% ipython --no-banner

In [1]: import numpy as np

In [2]: import numpy.linalg as la

In [3]: np.set_printoptions(precision=2, suppress=True, linewidth=120, floatmode="fixed")

In [4]: mat = np.array([[5, 2, 2, 3], [4, 1, 0, 4], [2, 5, 3, 2]])

In [5]: mat[-1] = mat[0] + 3 * mat[1]

In [6]: mat
Out[6]: 
array([[ 5,  2,  2,  3],
       [ 4,  1,  0,  4],
       [17,  5,  2, 15]])

In [7]: W = np.array([[-3, -3, 0, -1, -1, 3],
   ...:     [0, -2, -3, 3, -2, 0],
   ...:     [0, -3, 2, -2, 3, 0],
   ...:     [-3, -3, -3, 3, 2, -2]])

In [8]: c = np.array([2, -2, 1, 2, 2, 1])

In [9]: act = np.maximum(mat @ W + c, 0)

In [10]: (act > 0).astype(int)
Out[10]: 
array([[0, 0, 0, 1, 1, 1],
       [0, 0, 0, 1, 1, 1],
       [0, 0, 0, 1, 1, 1]])

In [11]: Z = np.array([[0, 0, -2],
    ...:     [-1, 3, -1],
    ...:     [3, -3, 3],
    ...:     [-3, 0, -1],
    ...:     [-2, 3, 2],
    ...:     [-3, -3, 0]])

In [12]: W @ Z
Out[12]: 
array([[ -1, -21,   8],
       [-12,  -3, -14],
       [  9,  -6,  17],
       [-13,  12,   1]])

In [13]: r0, g = mat[2], mat[0]

In [14]: r0 @ r0
Out[14]: np.int64(543)

In [15]: r0 @ g
Out[15]: np.int64(144)

In [16]: p = (r0 @ g) / (r0 @ r0) * r0

In [17]: np.outer(r0, g)
Out[17]: 
array([[85, 34, 34, 51],
       [25, 10, 10, 15],
       [10,  4,  4,  6],
       [75, 30, 30, 45]])

In [18]: np.round((g - p) @ r0, 2)
Out[18]: np.float64(0.0)

In [19]: r0 = np.array([1, 2, 4, 4, 2])

In [20]: g = np.array([4, 3, 1, 1])

In [21]: K = r0[:, None] + g[None, :]

In [22]: K
Out[22]: 
array([[5, 4, 2, 2],
       [6, 5, 3, 3],
       [8, 7, 5, 5],
       [8, 7, 5, 5],
       [6, 5, 3, 3]])

In [23]: ang = np.radians(120)

In [24]: Rm = np.eye(4)

In [25]: Rm[3, 3] = Rm[2, 2] = np.cos(ang)

In [26]: Rm[3, 2], Rm[2, 3] = -np.sin(ang), np.sin(ang)

In [27]: Rm
Out[27]: 
array([[ 1.00,  0.00,  0.00,  0.00],
       [ 0.00,  1.00,  0.00,  0.00],
       [ 0.00,  0.00, -0.50,  0.87],
       [ 0.00,  0.00, -0.87, -0.50]])

In [28]: M2 = K @ Rm.T

In [29]: np.round(la.svd(K, compute_uv=False), 2) + 0, np.round(la.svd(M2, compute_uv=False), 2) + 0
Out[29]: (array([23.05,  1.35,  0.00,  0.00]), array([23.05,  1.35,  0.00,  0.00]))

In [30]: X = np.array([[-1.0, 1.9, -0.3],
    ...:     [1.3, 1.0, -1.0],
    ...:     [0.1, -0.5, -1.3],
    ...:     [0.7, 0.4, 0.8]])

In [31]: X[:, 2] *= 20

In [32]: X
Out[32]: 
array([[ -1.00,   1.90,  -6.00],
       [  1.30,   1.00, -20.00],
       [  0.10,  -0.50, -26.00],
       [  0.70,   0.40,  16.00]])

In [33]: # column 2 is much longer than the rest

In [34]: q, Rm = la.qr(X)

In [35]: q
Out[35]: 
array([[-0.56, -0.80, -0.13],
       [ 0.73, -0.52, -0.34],
       [ 0.06,  0.22, -0.75],
       [ 0.39, -0.22,  0.55]])

In [36]: q @ Rm
Out[36]: 
array([[ -1.00,   1.90,  -6.00],
       [  1.30,   1.00, -20.00],
       [  0.10,  -0.50, -26.00],
       [  0.70,   0.40,  16.00]])

In [37]: np.allclose(Rm.T @ Rm, X.T @ X)
Out[37]: True

In [38]: q, evecs = la.qr(X[:, :1])[0], la.qr(X[:, 1:])[0]

In [39]: s = la.svd(q.T @ evecs, compute_uv=False)

In [40]: np.degrees(np.arccos(s.clip(0, 1)))
Out[40]: array([77.91])

In [41]: (s > 0.9).sum()
Out[41]: np.int64(0)

In [42]: round(la.norm(q @ q.T - evecs @ evecs.T, 2), 2)
Out[42]: np.float64(1.0)

In [43]: vec = np.array([-9, 7, 5])

In [44]: target = X @ vec

In [45]: la.lstsq(X, target)[0]
Out[45]: array([-9.00,  7.00,  5.00])

In [46]: target
Out[46]: array([  -7.70, -104.70, -134.40,   76.50])

In [47]: rng = np.random.default_rng(456343)

In [48]: target = target + 0.3 * rng.normal(size=4)

In [49]: target
Out[49]: array([  -7.63, -105.06, -134.60,   76.83])

In [50]: c, *_ = la.lstsq(X, target)

In [51]: np.round(la.norm(target - X @ c), 2)
Out[51]: np.float64(0.22)

In [52]: r0 = np.array([-1, 1, -2])

In [53]: np.polyval(r0, X[2])
Out[53]: array([  -1.91,   -2.75, -704.00])

In [54]: np.correlate(X[2], X[1], "full")
Out[54]: array([ -2.00,  10.10, 519.63, -26.65, -33.80])

In [55]: J = np.loadtxt("m.csv", delimiter=",")

In [56]: J
Out[56]: 
array([[0.00, 1.00, 0.00, 1.00, 0.00],
       [1.00, 0.00, 1.00, 1.00, 1.00],
       [0.00, 1.00, 0.00, 1.00, 0.00],
       [1.00, 1.00, 1.00, 0.00, 0.00],
       [0.00, 1.00, 0.00, 0.00, 0.00]])

In [57]: # columns 0 and 2 are equal

In [58]: [round(float(x), 2) for x in la.svd(J, compute_uv=False)[:3]]
Out[58]: [2.69, 1.75, 1.27]

In [59]: la.cond(J) > 100
Out[59]: np.True_

In [60]: idx = rng.permutation(5)

In [61]: idx
Out[61]: array([3, 1, 0, 2, 4])

In [62]: M2 = J[idx][:, idx]

In [63]: round(la.det(M2), 2), np.round(la.det(J[idx]), 2)
Out[63]: (np.float64(0.0), np.float64(0.0))

In [64]: M2
Out[64]: 
array([[0.00, 1.00, 1.00, 1.00, 0.00],
       [1.00, 0.00, 1.00, 1.00, 1.00],
       [1.00, 1.00, 0.00, 0.00, 0.00],
       [1.00, 1.00, 0.00, 0.00, 0.00],
       [0.00, 1.00, 0.00, 0.00, 0.00]])

In [65]: evals, evecs = la.eigh(J)

In [66]: vec = np.array([1, 0, 1, 3, 3])

In [67]: vec @ J @ vec / (vec @ vec), np.round(evals[0], 2), round(float(evals[-1]), 2)
Out[67]: (np.float64(0.6), np.float64(-1.75), 2.69)

In [68]: vec @ J @ vec
Out[68]: np.float64(12.0)

In [69]: left, s, Vt = la.svd(J)

In [70]: np.argmax(s[:-1] / (s[1:] + 1e-6)) + 1
Out[70]: np.int64(4)

In [71]: s.round(2) + 0
Out[71]: array([2.69, 1.75, 1.27, 0.33, 0.00])

In [72]: M2 = left[:, :4] @ np.diag(s[:4]) @ Vt[:4]

In [73]: M2.round(2) + 0
Out[73]: 
array([[0.00, 1.00, 0.00, 1.00, 0.00],
       [1.00, 0.00, 1.00, 1.00, 1.00],
       [0.00, 1.00, 0.00, 1.00, 0.00],
       [1.00, 1.00, 1.00, 0.00, 0.00],
       [0.00, 1.00, 0.00, 0.00, 0.00]])

In [74]: round(la.norm(J - M2, 2), 2), np.round(s[4], 2)
Out[74]: (np.float64(0.0), np.float64(0.0))

In [75]: round(np.abs(J - M2).max(), 2)
Out[75]: np.float64(0.0)

In [76]: la.matrix_rank(J, rtol=0.05)
Out[76]: np.int64(4)

In [77]: la.matrix_rank(M2)
Out[77]: np.int64(4)

In [78]: F = np.array([[0, 2], [0, 0]])

In [79]: F
Out[79]: 
array([[0, 2],
       [0, 0]])

In [80]: la.matrix_rank(F, rtol=0.1)
Out[80]: np.int64(1)

In [81]: np.argsort(-la.norm(F, axis=0).round(6), kind="stable")[:3]
Out[81]: array([1, 0])

In [82]: def softmax(z):
    ...:     e = np.exp(z - z.max(axis=-1, keepdims=True))
    ...:     return e / e.sum(axis=-1, keepdims=True)
    ...: 

In [83]: np.round(softmax(10 * F[0]), 2) + 0
Out[83]: array([0.00, 1.00])

In [84]: softmax(F[0])
Out[84]: array([0.12, 0.88])

In [85]: att = F @ F.T / np.sqrt(2)

In [86]: softmax(att)[0] @ F
Out[86]: array([0.00, 1.89])

In [87]: idx = rng.permutation(2)

In [88]: idx
Out[88]: array([0, 1])

In [89]: M2 = F[idx][:, idx]

In [90]: M2
Out[90]: 
array([[0, 2],
       [0, 0]])

In [91]: np.diag(M2)
Out[91]: array([0, 0])

In [92]: np.trace(M2)
Out[92]: np.int64(0)

In [93]: left, s, Vt = la.svd(F)

In [94]: evecs = Vt[:(s > 1e-8).sum()]

In [95]: vec = F[0] + 5 * F[1] + rng.integers(2) * np.eye(2)[0]

In [96]: vec
Out[96]: array([1.00, 2.00])

In [97]: round(float(la.norm(vec - evecs.T @ evecs @ vec)), 2)
Out[97]: 1.0

In [98]: evecs.T @ evecs
Out[98]: 
array([[0.00, 0.00],
       [0.00, 1.00]])
